% ipython --no-banner

In [1]: import numpy as np

In [2]: np.set_printoptions(precision=2, suppress=True, linewidth=120, legacy="1.25")

In [3]: rd = lambda a: np.round(a, 2) + 0

In [4]: mat = np.load("data.npy")

In [5]: mat
Out[5]: 
array([[-1.42,  0.04, -2.01,  0.23,  0.86, -1.19, -0.58, -0.15],
       [-2.47, -0.31, -3.11,  0.28,  1.16, -0.19, -0.61,  0.68],
       [ 0.21,  0.07,  0.6 , -0.01, -0.44,  2.08,  0.31,  1.05],
       [ 0.19,  0.25,  0.31,  0.05, -0.19,  0.7 ,  0.05,  0.35],
       [ 1.92,  1.34,  2.4 ,  0.13, -1.03,  1.31,  0.2 ,  0.27],
       [-0.16, -1.5 ,  0.31, -0.45, -0.24,  1.35,  0.72,  0.53]])

In [6]: # looks like rank 3

In [7]: Uu, sig, VT = np.linalg.svd(mat)

In [8]: print(np.argmax(sig[:-1] / (sig[1:] + 1e-6)) + 1)
3

In [9]: rd(sig)
Out[9]: array([6.35, 3.05, 1.89, 0.  , 0.  , 0.  ])

In [10]: B = Uu[:, :3] @ np.diag(sig[:3]) @ VT[:3]

In [11]: print(rd(np.abs(mat - B).max()))
0.0

In [12]: np.linalg.matrix_rank(B)
Out[12]: 3

In [13]: rd(np.linalg.norm(mat - B, 2)), rd(sig[3])
Out[13]: (0.0, 0.0)

In [14]: rd(mat @ np.linalg.pinv(mat) @ mat)
Out[14]: 
array([[-1.42,  0.04, -2.01,  0.23,  0.86, -1.19, -0.58, -0.15],
       [-2.47, -0.31, -3.11,  0.28,  1.16, -0.19, -0.61,  0.68],
       [ 0.21,  0.07,  0.6 , -0.01, -0.44,  2.08,  0.31,  1.05],
       [ 0.19,  0.25,  0.31,  0.05, -0.19,  0.7 ,  0.05,  0.35],
       [ 1.92,  1.34,  2.4 ,  0.13, -1.03,  1.31,  0.2 ,  0.27],
       [-0.16, -1.5 ,  0.31, -0.45, -0.24,  1.35,  0.72,  0.53]])

In [15]: print(np.unique(mat.round(6), axis=0).shape)
(6, 8)

In [16]: rank = np.linalg.matrix_rank(mat)

In [17]: print(rank)
3

In [18]: null = np.linalg.svd(mat)[2][rank:].T

In [19]: np.allclose(mat @ null, 0)
Out[19]: True

In [20]: print([int(np.linalg.matrix_rank(np.delete(mat, i, axis=0))) for i in range(6)])
[3, 3, 3, 3, 3, 3]

In [21]: def softmax(z):
    ...:     e = np.exp(z - z.max(axis=-1, keepdims=True))
    ...:     return e / e.sum(axis=-1, keepdims=True)
    ...: 

In [22]: rd(softmax(mat[0]))
Out[22]: array([0.04, 0.15, 0.02, 0.19, 0.35, 0.04, 0.08, 0.13])

In [23]: scores = mat @ mat.T / np.sqrt(8)

In [24]: softmax(scores).round(6).argmax(axis=1)
Out[24]: array([1, 1, 2, 4, 4, 5])

In [25]: rd(softmax(scores)[0] @ mat)
Out[25]: array([-2.14, -0.21, -2.76,  0.26,  1.06, -0.45, -0.59,  0.45])

In [26]: print(rd(softmax(scores + np.triu(np.full(scores.shape, -np.inf), 1))))
[[1.   0.   0.   0.   0.   0.  ]
 [0.08 0.92 0.   0.   0.   0.  ]
 [0.02 0.04 0.94 0.   0.   0.  ]
 [0.11 0.12 0.47 0.3  0.   0.  ]
 [0.   0.   0.04 0.02 0.94 0.  ]
 [0.03 0.05 0.27 0.1  0.09 0.46]]

In [27]: print(np.linalg.cond(mat) > 100)
True

In [28]: X = np.load("w.npy")

In [29]: X
Out[29]: 
array([[-13., -10.,  13.,  -8.],
       [  3.,   6.,  -3.,   3.],
       [-14.,  -8.,  14.,  -4.],
       [  2.,   2.,  -2.,   7.]])

In [30]: # rank 3

In [31]: u, g = X[3], X[2]

In [32]: u @ u
Out[32]: 61.0

In [33]: u @ g
Out[33]: -100.0

In [34]: p = (u @ g) / (u @ u) * u

In [35]: rd(p)
Out[35]: array([ -3.28,  -3.28,   3.28, -11.48])

In [36]: rd(g - p)
Out[36]: array([-10.72,  -4.72,  10.72,   7.48])

In [37]: rd(np.linalg.norm(u + g) ** 2 + np.linalg.norm(u - g) ** 2)
Out[37]: 1066.0

In [38]: rd(np.linalg.det(X.T))
Out[38]: 0.0

In [39]: np.kron(np.eye(2, dtype=int), X)
Out[39]: 
array([[-13., -10.,  13.,  -8.,  -0.,  -0.,   0.,  -0.],
       [  3.,   6.,  -3.,   3.,   0.,   0.,  -0.,   0.],
       [-14.,  -8.,  14.,  -4.,  -0.,  -0.,   0.,  -0.],
       [  2.,   2.,  -2.,   7.,   0.,   0.,  -0.,   0.],
       [ -0.,  -0.,   0.,  -0., -13., -10.,  13.,  -8.],
       [  0.,   0.,  -0.,   0.,   3.,   6.,  -3.,   3.],
       [ -0.,  -0.,   0.,  -0., -14.,  -8.,  14.,  -4.],
       [  0.,   0.,  -0.,   0.,   2.,   2.,  -2.,   7.]])

In [40]: np.einsum("ii->", X)
Out[40]: 14.0

In [41]: rd(np.linalg.det(2 * X)), rd(np.linalg.det(X))
Out[41]: (0.0, 0.0)

In [42]: rd(np.linalg.eigvals(X).sum().real)
Out[42]: 14.0
